$ ipython --no-banner

In [1]: import numpy as np

In [2]: np.set_printoptions(precision=3, suppress=True, linewidth=200)

In [3]: def rnd(a):
   ...:     return np.round(a, 3) + 0
   ...: 

In [4]: out = np.array([[1.3, -0.6], [0.2, 0.5], [0.3, 0.9]])

In [5]: cent = np.array([[0.1, 0.6, -0.9, -0.2, 0.3, -0.9, -0.3],
   ...:     [0.4, 1.2, -0.1, 0.9, 0.7, -0.8, -0.9]])

In [6]: m1 = out @ cent

In [7]: rnd(m1)
Out[7]: 
array([[-0.11,  0.06, -1.11, -0.8 , -0.03, -0.69,  0.15],
       [ 0.22,  0.72, -0.23,  0.41,  0.41, -0.58, -0.51],
       [ 0.39,  1.26, -0.36,  0.75,  0.72, -0.99, -0.9 ]])

In [8]: rnd(np.linalg.norm(m1, 2) / np.linalg.norm(m1))
Out[8]: np.float64(0.855)

In [9]: np.linalg.cond(m1) > 100
Out[9]: np.True_

In [10]: out = np.array([[5, -9], [-5, 2], [-4, 3], [-9, -6], [3, 1], [9, 0], [2, 8]])

In [11]: rnd(np.einsum("ij->j", m1))
Out[11]: array([ 0.5 ,  2.04, -1.7 ,  0.36,  1.1 , -2.26, -1.26])

In [12]: rnd(m1 @ out)
Out[12]: 
array([[  4.79,   3.75],
       [-10.28,  -7.36],
       [-18.21, -13.05]])

In [13]: np.linalg.matrix_rank(np.vstack([m1, out.T]))
Out[13]: np.int64(4)

In [14]: rnd(np.einsum("ik,kj->ji", m1, out))
Out[14]: 
array([[  4.79, -10.28, -18.21],
       [  3.75,  -7.36, -13.05]])

In [15]: rnd(np.einsum("ik,kj->ij", m1, out))
Out[15]: 
array([[  4.79,   3.75],
       [-10.28,  -7.36],
       [-18.21, -13.05]])

In [16]: U, sigma, VT = np.linalg.svd(m1)

In [17]: np.argmax(sigma[:-1] / (sigma[1:] + 1e-6)) + 1
Out[17]: np.int64(2)

In [18]: rnd(sigma)
Out[18]: array([2.518, 1.529, 0.   ])

In [19]: out = U[:, :2] @ np.diag(sigma[:2]) @ VT[:2]

In [20]: rnd(np.linalg.norm(m1 - out, 2)), rnd(sigma[2])
Out[20]: (np.float64(0.0), np.float64(0.0))

In [21]: np.linalg.matrix_rank(out)
Out[21]: np.int64(2)

In [22]: rnd(np.abs(m1 - out).max())
Out[22]: np.float64(0.0)

In [23]: U, sigma, VT = np.linalg.svd(m1)

In [24]: evecs = VT[:(sigma > 1e-8).sum()]

In [25]: rng = np.random.default_rng(161)

In [26]: x0 = m1[2] + 4 * m1[0] + rng.integers(2) * np.eye(7)[1]

In [27]: rnd(x0)
Out[27]: array([-0.05,  2.5 , -4.8 , -2.45,  0.6 , -3.75, -0.3 ])

In [28]: rnd(np.linalg.norm(x0 - evecs.T @ evecs @ x0))
Out[28]: np.float64(0.815)

In [29]: np.linalg.matrix_rank(np.vstack([m1, x0]))
Out[29]: np.int64(3)

In [30]: np.allclose(evecs.T @ evecs @ x0, x0)
Out[30]: False

In [31]: r = np.linalg.matrix_rank(m1)

In [32]: r
Out[32]: np.int64(2)

In [33]: N = np.linalg.svd(m1)[2][r:].T

In [34]: [int(np.linalg.matrix_rank(np.delete(m1, i, axis=0))) for i in range(3)]
Out[34]: [2, 2, 2]

In [35]: N.shape
Out[35]: (7, 5)

In [36]: [int(np.linalg.matrix_rank(m1[:i])) for i in range(1, len(m1) + 1)]
Out[36]: [1, 2, 2]

In [37]: M = np.loadtxt("data.csv", delimiter=",")

In [38]: M
Out[38]: 
array([[  8.953,   9.015,  17.988,   8.967,   8.979,   9.033,  -8.974,  -9.032,  -0.005],
       [  3.086,   3.005,   5.946,   3.027,   3.044,   3.08 ,  -3.042,  -3.051,  -0.052],
       [  6.062,   5.985,  11.95 ,   5.98 ,   5.942,   6.042,  -6.04 ,  -6.033,  -0.054],
       [  4.923,   4.989,  10.04 ,   5.032,   4.984,   5.06 ,  -4.919,  -4.962,   0.082],
       [  8.052,   7.966,  15.938,   8.004,   8.017,   8.054,  -8.05 ,  -8.095,   0.045],
       [ -7.017,  -7.047, -13.906,  -7.038,  -6.969,  -6.969,   6.916,   6.997,  -0.013],
       [  2.947,   3.052,   5.995,   3.017,   3.116,   3.009,  -2.959,  -2.99 ,   0.02 ],
       [  3.935,   3.999,   7.954,   3.915,   4.03 ,   3.974,  -3.941,  -3.895,  -0.051],
       [  4.057,   4.029,   7.971,   4.012,   4.04 ,   4.085,  -3.974,  -3.971,   0.001]])

In [39]: np.linalg.cond(M) > 100
Out[39]: np.True_

In [40]: np.argsort(-np.linalg.norm(M, axis=0).round(6), kind="stable")[:3]
Out[40]: array([2, 5, 7])

In [41]: np.linalg.matrix_rank(M, rtol=0.1)
Out[41]: np.int64(1)
